% python3 -q
>>> import numpy as np
>>> import numpy.linalg as la
>>> np.set_printoptions(suppress=True, linewidth=200)
>>> rd = lambda a: np.round(a, 2) + 0
>>> feats = np.load("dump.npy")
>>> print(feats)
[[ 7. -6.  2.]
 [-6. 12. -3.]
 [ 2. -3.  4.]]
>>> # symmetric, so the eigenvalues are real
>>> print(rd(la.norm(feats) ** 2 / la.norm(feats, 2) ** 2))
1.06
>>> u = np.array([-2, 2, 2])
>>> M2 = feats + np.outer(u, np.eye(3)[0])
>>> print(rd(la.det(M2) / la.det(feats)), rd(1 + la.solve(feats, u)[0]))
0.65 0.65
>>> print(la.matrix_rank(M2 - feats))
1
>>> print(M2)
[[ 5. -6.  2.]
 [-4. 12. -3.]
 [ 4. -3.  4.]]
>>> print(rd(la.norm(M2)))
16.58
>>> print(la.matrix_rank(M2))
3
>>> print(np.unravel_index(np.abs(M2).argmax(), M2.shape))
(np.int64(1), np.int64(1))
>>> print(M2.sum(axis=0))
[5. 3. 3.]
>>> w, V = la.eig(feats)
>>> print(rd(np.sort(la.eigvals(feats @ feats))))
[  9.   9. 289.]
>>> print(rd(np.sort(la.eigvals(feats.T))))
[ 3.  3. 17.]
>>> Q = feats.astype(float).copy()
>>> for j in range(3):
...     Q[:, j] -= Q[:, :j] @ (Q[:, :j].T @ Q[:, j])
...     Q[:, j] /= la.norm(Q[:, j])
... 
>>> print(rd(Q))
[[ 0.74  0.66 -0.12]
 [-0.64  0.75  0.18]
 [ 0.21 -0.06  0.98]]
>>> F = np.load("layer5.npy")
>>> print(F)
[[-7.26  2.46 -0.04  4.87 -9.85 -2.43]
 [-2.2   0.81 -0.09  1.44 -2.96 -0.71]
 [ 4.12 -1.44  0.   -2.7   5.4   1.35]
 [-0.83  0.35  0.05  0.43 -1.05 -0.23]
 [-3.43  1.16 -0.01  2.41 -4.59 -1.23]
 [ 0.28 -0.12  0.07 -0.3   0.47  0.13]
 [-4.58  1.61  0.01  3.01 -6.04 -1.53]
 [ 2.99 -0.91  0.   -2.    3.95  0.97]
 [-2.09  0.69 -0.01  1.38 -2.78 -0.72]
 [ 4.44 -1.52 -0.05 -2.95  5.97  1.49]
 [-0.06 -0.01 -0.03  0.02 -0.27 -0.12]
 [-0.37  0.2  -0.08  0.17 -0.45 -0.07]
 [ 2.34 -0.82  0.01 -1.65  3.14  0.84]
 [ 1.01 -0.37  0.01 -0.65  1.32  0.36]
 [-0.59  0.11  0.03  0.32 -0.53 -0.21]
 [-1.62  0.55 -0.08  1.13 -2.17 -0.59]
 [ 2.32 -0.68  0.07 -1.52  3.04  0.87]
 [-2.53  0.86 -0.01  1.75 -3.45 -0.8 ]
 [-2.59  0.79 -0.01  1.75 -3.57 -0.91]
 [-5.37  1.77  0.04  3.66 -7.19 -1.82]
 [-1.64  0.59 -0.01  1.01 -2.07 -0.52]
 [-5.23  1.75 -0.08  3.49 -7.08 -1.74]
 [ 2.08 -0.7   0.   -1.32  2.69  0.69]]
>>> u = np.array([0, -1])
>>> print(rd(np.correlate(F[11], F[10], "full")))
[ 0.04  0.08 -0.05  0.02  0.    0.16 -0.01  0.02  0.    0.03  0.  ]
>>> print(np.polyval(u, F[11]))
[-1. -1. -1. -1. -1. -1.]
>>> basis = F[[22, 2]].astype(float)
>>> for _ in range(5):
...     z = la.norm(F[:, None] - basis, axis=-1).argmin(axis=1)
...     basis = np.array([F[z == j].mean(axis=0) for j in range(2)])
... 
>>> print(z)
[0 0 1 0 0 1 0 1 0 1 0 0 1 1 0 0 1 0 0 0 0 0 1]
>>> print(rd(basis[1] - basis[0]))
[ 5.14 -1.73  0.04 -3.43  6.85  1.75]
>>> X = np.load("sample18.npy")
>>> print(X)
[[-0.3  -0.85  0.55 -0.29 -0.38]
 [ 0.03  0.55 -0.74 -0.29  0.29]
 [ 0.23 -0.27  0.23  0.48 -0.58]
 [ 0.28 -0.99 -0.64  0.4  -1.  ]
 [-0.09  0.87  0.49 -0.06  0.91]
 [-0.58  0.98  0.86 -0.74  1.  ]
 [-0.08 -0.97 -0.14 -0.08 -0.95]
 [ 0.17 -0.99 -0.85  0.04 -1.  ]
 [-0.13  0.87 -0.54 -0.48  0.88]
 [-0.22 -0.37  0.41 -0.24  0.17]
 [ 0.49 -0.36 -0.95  0.38 -0.95]
 [ 0.45 -0.92 -0.97  0.31 -0.99]
 [ 0.25 -0.37 -0.75  0.18 -0.8 ]
 [ 0.19 -0.99 -0.68  0.24 -1.  ]
 [-0.16 -0.72  0.25 -0.16 -0.44]
 [-0.14  0.06  0.13 -0.22  0.35]
 [-0.43  0.06  0.79 -0.46  0.83]
 [ 0.47 -1.   -0.86  0.69 -1.  ]
 [ 0.09 -1.    0.12  0.36 -1.  ]
 [-0.07  0.92  0.71  0.08  0.95]
 [ 0.3   0.89 -0.28  0.38  0.57]
 [-0.24 -0.68  0.12 -0.35 -0.26]
 [-0.36 -1.    0.33 -0.27 -1.  ]
 [-0.24  0.91  0.42 -0.36  0.96]
 [ 0.21 -0.5  -0.45  0.25 -0.77]
 [-0.55  0.99  0.95 -0.59  1.  ]
 [-0.19 -0.76  0.81  0.08 -0.28]
 [ 0.49 -0.6  -0.83  0.56 -0.96]
 [ 0.03  0.3   0.72  0.33  0.41]]
>>> basis = X[[20, 1]].astype(float)
>>> for _ in range(4):
...     z = la.norm(X[:, None] - basis, axis=-1).argmin(axis=1)
...     basis = np.array([X[z == j].mean(axis=0) for j in range(2)])
... 
>>> print(z)
[1 0 1 1 0 0 1 1 0 0 1 1 1 1 1 0 0 1 1 0 0 1 1 0 1 0 1 1 0]
>>> print(np.bincount(z))
[12 17]
>>> print(rd(basis[1] - basis[0]))
[ 0.29 -1.35 -0.6   0.39 -1.48]
>>> print(rd(basis))
[[-0.17  0.59  0.33 -0.22  0.69]
 [ 0.12 -0.76 -0.28  0.17 -0.79]]
>>> print(np.abs(basis[1] - basis[0]).argmax())
4
>>> u = np.array([2, 1, 2, 2, 0, 1, 3, 1])
>>> W0 = u[np.abs(np.subtract.outer(np.arange(8), np.arange(8)))]
>>> print(W0)
[[2 1 2 2 0 1 3 1]
 [1 2 1 2 2 0 1 3]
 [2 1 2 1 2 2 0 1]
 [2 2 1 2 1 2 2 0]
 [0 2 2 1 2 1 2 2]
 [1 0 2 2 1 2 1 2]
 [3 1 0 2 2 1 2 1]
 [1 3 1 0 2 2 1 2]]
>>> # symmetric, so the eigenvalues are real
>>> x = np.array([-1, 0, -1, 2, 2, -2, 1, -2])
>>> print(la.norm(W0 @ x) <= la.norm(W0, 2) * la.norm(x) + 1e-9)
True
>>> print((W0 @ x).argmax())
6
>>> print(np.sign((W0 @ x).round(6)))
[-1  1 -1  1  0 -1  1 -1]
>>> print((W0 * x).sum(axis=1))
[-1  1 -4  1  0 -4  3 -5]
>>> proj = F @ la.solve(F.T @ F, F.T)
>>> print(rd(np.diag(proj)))
[0.34 0.25 0.18 0.29 0.36 0.24 0.24 0.35 0.04 0.24 0.57 0.3  0.23 0.07 0.45 0.2  0.46 0.21 0.21 0.28 0.13 0.29 0.09]
>>> print(rd(np.trace(proj)))
6.0
>>> M2 = np.array([[0, 1], [2, 1], [1, 1], [1, 2], [1, 1], [1, 0], [2, 2], [2, 0]])
>>> print(M2.T @ W0.T)
[[15 17 11 14 18 13 13 17]
 [15 12  9 14 12 10 14  9]]
>>> print(np.vstack([W0, M2.T]).shape)
(10, 8)
>>> w, V = la.eigh(W0)
>>> x = np.array([1, -1, -3, -4, 2, -5, 1, 3])
>>> print(rd(V * np.abs(w) @ V.T))
[[3.57 0.97 0.72 1.84 1.32 1.45 1.49 0.58]
 [0.97 3.57 0.91 0.68 1.78 1.2  1.47 1.49]
 [0.72 0.91 3.06 1.23 0.94 1.54 1.2  1.45]
 [1.84 0.68 1.23 3.13 1.03 0.94 1.78 1.32]
 [1.32 1.78 0.94 1.03 3.13 1.23 0.68 1.84]
 [1.45 1.2  1.54 0.94 1.23 3.06 0.91 0.72]
 [1.49 1.47 1.2  1.78 0.68 0.91 3.57 0.97]
 [0.58 1.49 1.45 1.32 1.84 0.72 0.97 3.57]]
>>> print((np.sign(V[:, -1].round(6)) == np.sign(V[0, -1].round(6))).astype(int))
[1 1 1 1 1 1 1 1]
>>> print(rd(x @ W0 @ x / (x @ x)), rd(w[0]), rd(w[-1]))
2.06 -2.85 11.77
>>> E = np.loadtxt("x.csv", delimiter=",")
>>> print(E)
[[ 4.77  5.1  -1.94]
 [ 0.74  2.33 -1.15]
 [ 0.31  1.46 -1.98]
 [ 4.58 -0.92 -2.99]
 [-0.41  2.61 -0.7 ]
 [-2.41  2.47 -2.65]
 [ 5.73 -2.38 -5.44]
 [ 4.06 -1.54 -2.24]
 [ 5.9  -1.61 -2.43]
 [ 5.41 -2.83 -2.81]
 [ 2.5   5.29  0.46]
 [ 0.29  0.49 -1.16]
 [ 4.94  4.68 -1.25]
 [ 0.9   1.57 -1.13]
 [ 4.74 -2.72 -2.99]
 [ 4.86 -2.25 -2.55]
 [ 5.68  6.23 -0.78]
 [ 1.45  2.71 -1.95]
 [ 4.17 -2.74 -1.36]
 [ 3.62  3.31  0.36]
 [ 5.65  3.45 -0.06]
 [ 3.75 -3.12 -4.34]
 [ 3.15  4.75 -0.58]
 [ 6.83 -0.43 -3.98]
 [-0.25  2.26 -0.77]
 [-0.61  2.94 -2.4 ]
 [-1.06  0.84 -0.76]
 [ 4.88 -1.7  -2.72]
 [ 5.2   4.95 -0.17]
 [ 6.11  5.2  -0.31]
 [-0.53  1.27 -0.92]
 [-0.87  3.03 -0.49]]
>>> proj = E @ la.solve(E.T @ E, E.T)
>>> print(la.matrix_rank(np.eye(32) - proj))
29
>>> z = E[:, 2] > np.median(E[:, 2])
>>> u = E[z].mean(axis=0) - E[~z].mean(axis=0)
>>> print(rd(u))
[-1.42  3.74  2.21]
>>> print(np.argsort(-np.abs(u).round(6), kind="stable"))
[1 2 0]
>>> cen = E - E.mean(axis=0)
>>> V = la.svd(cen)[2][:2]
>>> M2 = cen - cen @ V.T @ V
>>> print(la.norm(M2, axis=1).round(6).argmax())
6
>>> print(rd(M2.std(axis=0)))
[0.06 0.3  0.82]
>>> print(rd((cen @ V.T).std(axis=0)))
[3.16 2.47]
>>> print(rd(la.norm(M2) / la.norm(cen)))
0.21
>>> x = np.array([2, 0, 1])
>>> y = E @ x
>>> print(rd(la.pinv(E) @ E))
[[1. 0. 0.]
 [0. 1. 0.]
 [0. 0. 1.]]
>>> print(rd(la.solve(E.T @ E, E.T @ y)))
[2. 0. 1.]
>>> rng = np.random.default_rng(916029)
>>> y = y + 0.3 * rng.normal(size=32)
>>> print(rd(y))
[ 7.54  0.07 -1.25  6.25 -1.06 -7.6   5.86  6.52  9.72  7.85  5.25 -0.4   8.29  1.12  6.48  6.99 10.67  1.27  7.14  7.93 11.34  3.02  5.99  9.84 -1.03 -3.25 -3.26  6.63 10.48 11.67 -1.62 -1.81]
>>> c, *_ = la.lstsq(E, y)
>>> print(rd(E.T @ (y - E @ c)))
[0. 0. 0.]
>>> mat = np.loadtxt("out13.csv", delimiter=",")
>>> print(rd(mat))
[[ 0.34 -0.16  0.09 -0.28 -0.09 -0.28 -0.03 -0.16]
 [-0.16  0.07 -0.04  0.13  0.04  0.13  0.01  0.07]
 [ 0.09 -0.04  0.03 -0.08 -0.03 -0.08 -0.01 -0.04]
 [-0.28  0.13 -0.08  0.23  0.08  0.23  0.03  0.13]
 [-0.09  0.04 -0.03  0.08  0.03  0.08  0.01  0.04]
 [-0.28  0.13 -0.08  0.23  0.08  0.23  0.03  0.13]
 [-0.03  0.01 -0.01  0.03  0.01  0.03  0.    0.01]
 [-0.16  0.07 -0.04  0.13  0.04  0.13  0.01  0.07]]
>>> def softmax(z):
...     e = np.exp(z - z.max(axis=-1, keepdims=True))
...     return e / e.sum(axis=-1, keepdims=True)
... 
>>> print(rd(softmax(10 * mat[7])))
[0.01 0.14 0.04 0.24 0.1  0.24 0.08 0.14]
>>> print(rd(softmax(mat[7] + -1)))
[0.1  0.13 0.12 0.14 0.13 0.14 0.12 0.13]
>>> print(rd(softmax(mat).sum(axis=1)))
[1. 1. 1. 1. 1. 1. 1. 1.]
>>> scores = mat @ mat.T / np.sqrt(8)
>>> print(rd(softmax(scores + np.triu(np.full(scores.shape, -np.inf), 1))))
[[1.   0.   0.   0.   0.   0.   0.   0.  ]
 [0.48 0.52 0.   0.   0.   0.   0.   0.  ]
 [0.34 0.33 0.33 0.   0.   0.   0.   0.  ]
 [0.23 0.26 0.24 0.27 0.   0.   0.   0.  ]
 [0.19 0.2  0.2  0.21 0.2  0.   0.   0.  ]
 [0.15 0.17 0.16 0.18 0.17 0.18 0.   0.  ]
 [0.14 0.14 0.14 0.14 0.14 0.14 0.14 0.  ]
 [0.12 0.13 0.12 0.13 0.13 0.13 0.12 0.13]]
>>> print(rd(softmax(scores)))
[[0.14 0.12 0.13 0.12 0.12 0.12 0.13 0.12]
 [0.12 0.13 0.12 0.13 0.13 0.13 0.12 0.13]
 [0.13 0.12 0.13 0.12 0.12 0.12 0.13 0.12]
 [0.11 0.13 0.12 0.13 0.13 0.13 0.12 0.13]
 [0.12 0.13 0.12 0.13 0.13 0.13 0.12 0.13]
 [0.11 0.13 0.12 0.13 0.13 0.13 0.12 0.13]
 [0.12 0.13 0.12 0.13 0.13 0.13 0.12 0.13]
 [0.12 0.13 0.12 0.13 0.13 0.13 0.12 0.13]]
>>> print(rd(softmax(scores)[7] @ mat))
[-0.08  0.03 -0.02  0.06  0.02  0.06  0.01  0.03]
>>> print(softmax(scores).round(6).argmax(axis=1))
[0 3 0 3 3 3 3 3]
>>> data = np.load("w.npy")
>>> print(rd(data))
[[ 0.    1.67  0.75 -0.64  0.48]
 [ 1.67  0.    0.44  0.87  0.4 ]
 [ 0.75  0.44 -1.01 -0.7  -1.08]
 [-0.64  0.87 -0.7   1.47 -0.09]
 [ 0.48  0.4  -1.08 -0.09  0.54]]
>>> print(rd(np.kron(np.eye(2, dtype=int), data)))
[[ 0.    1.67  0.75 -0.64  0.48  0.    0.    0.    0.    0.  ]
 [ 1.67  0.    0.44  0.87  0.4   0.    0.    0.    0.    0.  ]
 [ 0.75  0.44 -1.01 -0.7  -1.08  0.    0.    0.    0.    0.  ]
 [-0.64  0.87 -0.7   1.47 -0.09  0.    0.    0.    0.    0.  ]
 [ 0.48  0.4  -1.08 -0.09  0.54  0.    0.    0.    0.    0.  ]
 [ 0.    0.    0.    0.    0.    0.    1.67  0.75 -0.64  0.48]
 [ 0.    0.    0.    0.    0.    1.67  0.    0.44  0.87  0.4 ]
 [ 0.    0.    0.    0.    0.    0.75  0.44 -1.01 -0.7  -1.08]
 [ 0.    0.    0.    0.    0.   -0.64  0.87 -0.7   1.47 -0.09]
 [ 0.    0.    0.    0.    0.    0.48  0.4  -1.08 -0.09  0.54]]
>>> print(rd(la.det(2 * data)), rd(la.det(data)))
512.0 16.0
>>> print(np.einsum("ij,ji->", data, data))
17.0
>>> print(rd(la.eigvals(data).sum().real))
1.0
>>> print(rd(la.det(data[::-1])))
16.0
>>> w1 = np.array([[-2, -9], [-4, -7], [8, 4], [2, 6], [3, -1]])
>>> c = np.array([0, 3])
>>> hid = np.maximum(data @ w1 + c, 0)
>>> print((hid > 0).astype(int))
[[0 0]
 [1 0]
 [0 0]
 [0 1]
 [0 0]]
>>> basis = np.array([[3, 7, 2], [5, 5, 5]])
>>> print((hid @ basis).round(6).argmax(axis=1))
[0 1 0 0 0]
>>> w, V = la.eigh(data)
>>> x = np.array([1, 3, -2, 2, -1])
>>> print(rd(x @ data @ x))
10.22
>>> print(rd(V * np.abs(w) @ V.T))
[[ 1.99 -0.01 -0.03 -0.02  0.06]
 [-0.01  1.97 -0.08 -0.05  0.16]
 [-0.03 -0.08  1.81 -0.11  0.37]
 [-0.02 -0.05 -0.11  1.94  0.21]
 [ 0.06  0.16  0.37  0.21  1.29]]
>>> print(rd(la.eigvalsh(data[1:, 1:])))
[-2.   -0.02  1.02  2.  ]
>>> print(rd(np.abs(data).sum(axis=1).max()), rd(np.abs(w).max()))
3.98 2.0
>>> print(rd(x @ data @ x / (x @ x)), w[0], rd(w[-1]))
0.54 -2.0 2.0
>>> print(rd(V * np.maximum(w, 0) @ V.T))
[[ 1.    0.83  0.36 -0.33  0.27]
 [ 0.83  0.98  0.18  0.41  0.28]
 [ 0.36  0.18  0.4  -0.4  -0.36]
 [-0.33  0.41 -0.4   1.7   0.06]
 [ 0.27  0.28 -0.36  0.06  0.92]]
>>> print(rd((data + data.T) / 2))
[[ 0.    1.67  0.75 -0.64  0.48]
 [ 1.67  0.    0.44  0.87  0.4 ]
 [ 0.75  0.44 -1.01 -0.7  -1.08]
 [-0.64  0.87 -0.7   1.47 -0.09]
 [ 0.48  0.4  -1.08 -0.09  0.54]]
>>> print(rd(np.trace(data)))
1.0
>>> print(rd(np.sort(np.abs(la.eigvals(data)))))
[1. 2. 2. 2. 2.]
>>> print(np.allclose(data @ data.T, data.T @ data))
True
